In [1]: import numpy as np

In [2]: np.set_printoptions(suppress=True, linewidth=140)

In [3]: M = np.loadtxt("run5.csv", delimiter=",")

In [4]: print(M)
[[1. 1. 2. 0. 0. 1. 0. 0. 4. 0. 3.]
 [3. 2. 2. 0. 0. 1. 0. 0. 5. 0. 4.]
 [4. 3. 0. 0. 0. 4. 0. 0. 2. 0. 4.]
 [0. 0. 0. 4. 5. 0. 0. 0. 0. 5. 0.]
 [0. 0. 0. 1. 5. 0. 0. 3. 0. 3. 0.]
 [5. 2. 0. 0. 0. 2. 0. 0. 5. 0. 4.]
 [0. 0. 0. 0. 0. 0. 5. 0. 0. 0. 0.]
 [0. 0. 0. 4. 5. 0. 0. 5. 0. 2. 0.]
 [5. 4. 0. 0. 0. 1. 0. 0. 3. 0. 0.]
 [0. 0. 0. 4. 0. 0. 0. 2. 0. 2. 0.]
 [0. 1. 1. 0. 0. 3. 0. 0. 2. 0. 0.]]

In [5]: # 3 blocks once reordered

In [6]: Q, vecs = np.linalg.qr(M[:, :3])[0], np.linalg.qr(M[:, 3:])[0]

In [7]: sv = np.linalg.svd(Q.T @ vecs, compute_uv=False)

In [8]: print(np.round(np.degrees(np.arccos(sv.clip(0, 1))), 2))
[ 1.99 39.69 78.84]

In [9]: u = np.array([0, 1, 0, 1, 3, 2, 0, 3, 2, 3, 1])

In [10]: other = M + np.outer(u, np.eye(11)[10])

In [11]: print(other)
[[1. 1. 2. 0. 0. 1. 0. 0. 4. 0. 3.]
 [3. 2. 2. 0. 0. 1. 0. 0. 5. 0. 5.]
 [4. 3. 0. 0. 0. 4. 0. 0. 2. 0. 4.]
 [0. 0. 0. 4. 5. 0. 0. 0. 0. 5. 1.]
 [0. 0. 0. 1. 5. 0. 0. 3. 0. 3. 3.]
 [5. 2. 0. 0. 0. 2. 0. 0. 5. 0. 6.]
 [0. 0. 0. 0. 0. 0. 5. 0. 0. 0. 0.]
 [0. 0. 0. 4. 5. 0. 0. 5. 0. 2. 3.]
 [5. 4. 0. 0. 0. 1. 0. 0. 3. 0. 2.]
 [0. 0. 0. 4. 0. 0. 0. 2. 0. 2. 3.]
 [0. 1. 1. 0. 0. 3. 0. 0. 2. 0. 1.]]

In [12]: K = np.loadtxt("out13.csv", delimiter=",")

In [13]: print(K.round(2))
[[  0.26  -1.19  30.08  -5.77  -4.9  -12.49  13.41  18.52 -30.39  -5.77  22.77]
 [  0.37   0.07  17.7   -2.45  -3.29  -7.22   6.78  10.04 -18.47  -2.45  11.79]
 [  0.35   0.2   16.33  -2.11  -3.12  -6.66   6.11   9.12 -17.15  -2.11  10.61]
 [  0.35   0.21  16.19  -2.07  -3.11  -6.6    6.04   9.02 -17.01  -2.07  10.49]
 [  0.34   0.23  15.98  -2.02  -3.08  -6.52   5.94   8.88 -16.81  -2.02  10.31]
 [  0.19   0.73  10.61  -0.75  -2.44  -4.38   3.47   5.32 -11.58  -0.75   5.83]
 [  0.07   0.92   8.24  -0.24  -2.15  -3.47   2.48   3.78  -9.24  -0.24   3.95]
 [ -0.13   1.1    5.06   0.33  -1.75  -2.28   1.31   1.81  -6.04   0.33   1.6 ]
 [ -0.19   1.12   4.29   0.44  -1.64  -2.     1.07   1.36  -5.25   0.44   1.08]
 [ -0.24   1.12   3.67   0.52  -1.54  -1.77   0.88   1.01  -4.6    0.52   0.68]
 [ -0.24   1.12   3.62   0.52  -1.53  -1.75   0.87   0.99  -4.55   0.52   0.65]
 [ -0.32   1.1    2.6    0.61  -1.35  -1.37   0.59   0.44  -3.46   0.61   0.06]
 [ -0.32   1.1    2.57   0.61  -1.35  -1.36   0.59   0.43  -3.43   0.61   0.05]
 [ -0.33   1.08   2.37   0.62  -1.3   -1.29   0.54   0.33  -3.21   0.62  -0.05]
 [ -0.34   1.08   2.33   0.62  -1.3   -1.27   0.53   0.31  -3.17   0.62  -0.07]
 [ -0.37   1.02   1.74   0.63  -1.16  -1.04   0.4    0.05  -2.5    0.63  -0.33]
 [ -0.38   0.98   1.48   0.62  -1.08  -0.94   0.35  -0.06  -2.21   0.62  -0.42]
 [ -0.36   0.72   0.66   0.49  -0.75  -0.57   0.2   -0.28  -1.17   0.49  -0.55]
 [ -0.33   0.62   0.48   0.42  -0.64  -0.47   0.17  -0.28  -0.92   0.42  -0.52]
 [ -0.27   0.47   0.29   0.32  -0.47  -0.33   0.13  -0.25  -0.61   0.32  -0.42]
 [ -0.24   0.41   0.23   0.28  -0.41  -0.29   0.12  -0.23  -0.51   0.28  -0.38]
 [ -0.14   0.22   0.1    0.15  -0.22  -0.15   0.07  -0.14  -0.25   0.15  -0.21]
 [  0.23  -0.32  -0.07  -0.21   0.32   0.21  -0.12   0.23   0.28  -0.21   0.33]
 [  0.24  -0.33  -0.07  -0.22   0.33   0.22  -0.13   0.24   0.29  -0.22   0.34]
 [  0.84  -1.02  -0.11  -0.63   1.04   0.7   -0.52   0.77   0.76  -0.63   1.03]
 [  1.17  -1.35  -0.11  -0.81   1.4    0.96  -0.77   1.03   0.97  -0.81   1.34]
 [  1.29  -1.47  -0.11  -0.87   1.52   1.04  -0.87   1.11   1.04  -0.87   1.44]
 [  1.31  -1.49  -0.11  -0.88   1.55   1.07  -0.89   1.13   1.05  -0.88   1.46]
 [  1.73  -1.87  -0.12  -1.07   1.98   1.38  -1.24   1.41   1.29  -1.07   1.78]
 [  3.28  -3.13  -0.27  -1.56   3.48   2.63  -2.78   2.21   2.19  -1.56   2.56]
 [  4.23  -3.82  -0.46  -1.77   4.38   3.44  -3.85   2.56   2.78  -1.77   2.83]
 [  4.4   -3.94  -0.5   -1.79   4.53   3.58  -4.04   2.61   2.89  -1.79   2.86]
 [  6.35  -5.22  -1.13  -2.03   6.31   5.32  -6.44   3.06   4.25  -2.03   2.99]
 [  6.86  -5.53  -1.33  -2.06   6.78   5.79  -7.11   3.13   4.64  -2.06   2.97]
 [  7.45  -5.89  -1.59  -2.09   7.31   6.35  -7.9    3.2    5.1   -2.09   2.9 ]
 [  9.92  -7.31  -2.85  -2.09   9.53   8.74 -11.35   3.27   7.16  -2.09   2.36]
 [  9.94  -7.32  -2.86  -2.09   9.54   8.76 -11.38   3.27   7.18  -2.09   2.36]
 [ 11.78  -8.31  -3.98  -1.99  11.18  10.61 -14.08   3.16   8.84  -1.99   1.71]
 [ 16.26 -10.54  -7.19  -1.49  15.15  15.33 -21.05   2.42  13.29  -1.49  -0.53]
 [ 16.4  -10.61  -7.31  -1.47  15.28  15.49 -21.28   2.38  13.45  -1.47  -0.62]
 [ 17.01 -10.89  -7.79  -1.37  15.82  16.15 -22.27   2.24  14.09  -1.37  -0.99]
 [ 18.67 -11.66  -9.17  -1.09  17.29  17.97 -24.99   1.79  15.89  -1.09  -2.05]
 [ 20.01 -12.27 -10.32  -0.85  18.47  19.46 -27.21   1.4   17.38  -0.85  -2.97]
 [ 22.87 -13.52 -12.92  -0.26  21.    22.7  -32.05   0.42  20.66  -0.26  -5.1 ]]

In [14]: Xc = K - K.mean(axis=0)

In [15]: vecs = np.linalg.svd(Xc)[2][:3]

In [16]: other = Xc - Xc @ vecs.T @ vecs

In [17]: print(np.round(np.diag(vecs.T @ vecs), 2))
[0.28 0.16 0.37 0.12 0.18 0.16 0.5  0.2  0.52 0.12 0.4 ]

In [18]: print(np.round(other.std(axis=0), 2) + 0)
[0. 0. 0. 0. 0. 0. 0. 0. 0. 0. 0.]

In [19]: print(np.round((Xc @ vecs.T).std(axis=0), 2))
[19.89  7.47  2.05]

In [20]: print(np.linalg.norm(other, axis=1).round(6).argmax())
0

In [21]: print(round(np.linalg.norm(other) / np.linalg.norm(Xc), 2))
0.0
